>>> import numpy as np
>>> np.set_printoptions(precision=2, suppress=True, linewidth=140)
>>> A = np.loadtxt("x.csv", delimiter=",")
>>> print(A)
[[-1.  1.  3. -2.]
 [ 8.  1. -6.  4.]
 [ 2.  1.  2.  0.]
 [ 8. -1. -6.  6.]]
>>> evals, vecs = np.linalg.eig(A)
>>> print(np.round(A @ vecs[:, 0] - evals[0] * vecs[:, 0], 2) + 0)
[0. 0. 0. 0.]
>>> print(np.sort(np.linalg.eigvals(A @ A)))
[1. 4. 4. 9.]
>>> print(np.sort(np.linalg.eigvals(np.linalg.inv(A))))
[0.33 0.5  0.5  1.  ]
>>> print(round(float(np.prod(evals)), 2))
12.0
>>> print(np.sort(np.linalg.eigvals(A.T)))
[1. 2. 2. 3.]
>>> print(evals)
[1. 3. 2. 2.]
>>> left, sig, vt = np.linalg.svd(A)
>>> print(np.argmax(sig[:-1] / (sig[1:] + 1e-6)) + 1)
3
>>> Y = left[:, :3] @ np.diag(sig[:3]) @ vt[:3]
>>> print(Y)
[[-1.03  1.06  3.01 -1.94]
 [ 8.    0.99 -6.    4.  ]
 [ 2.02  0.96  2.   -0.04]
 [ 7.99 -0.98 -6.    6.02]]
>>> print(round(np.linalg.norm(A - Y, 2), 2), round(sig[3], 2))
0.11 0.11
>>> print(np.linalg.matrix_rank(A, rtol=0.05))
3
>>> Y = np.array([[0, 2, 0], [1, 1, 2], [2, 1, 0], [1, 0, 1]])
>>> print(np.einsum("ik,kj->ij", A, Y))
[[ 5.  2.  0.]
 [-7. 11.  6.]
 [ 5.  7.  2.]
 [-7.  9.  4.]]
>>> print(np.einsum("ik,kj->ji", A, Y))
[[ 5. -7.  5. -7.]
 [ 2. 11.  7.  9.]
 [ 0.  6.  2.  4.]]
>>> print(np.linalg.matrix_rank(np.vstack([A, Y.T])))
4
>>> print(np.einsum("ij,ij->i", A, A))
[ 15. 117.   9. 137.]
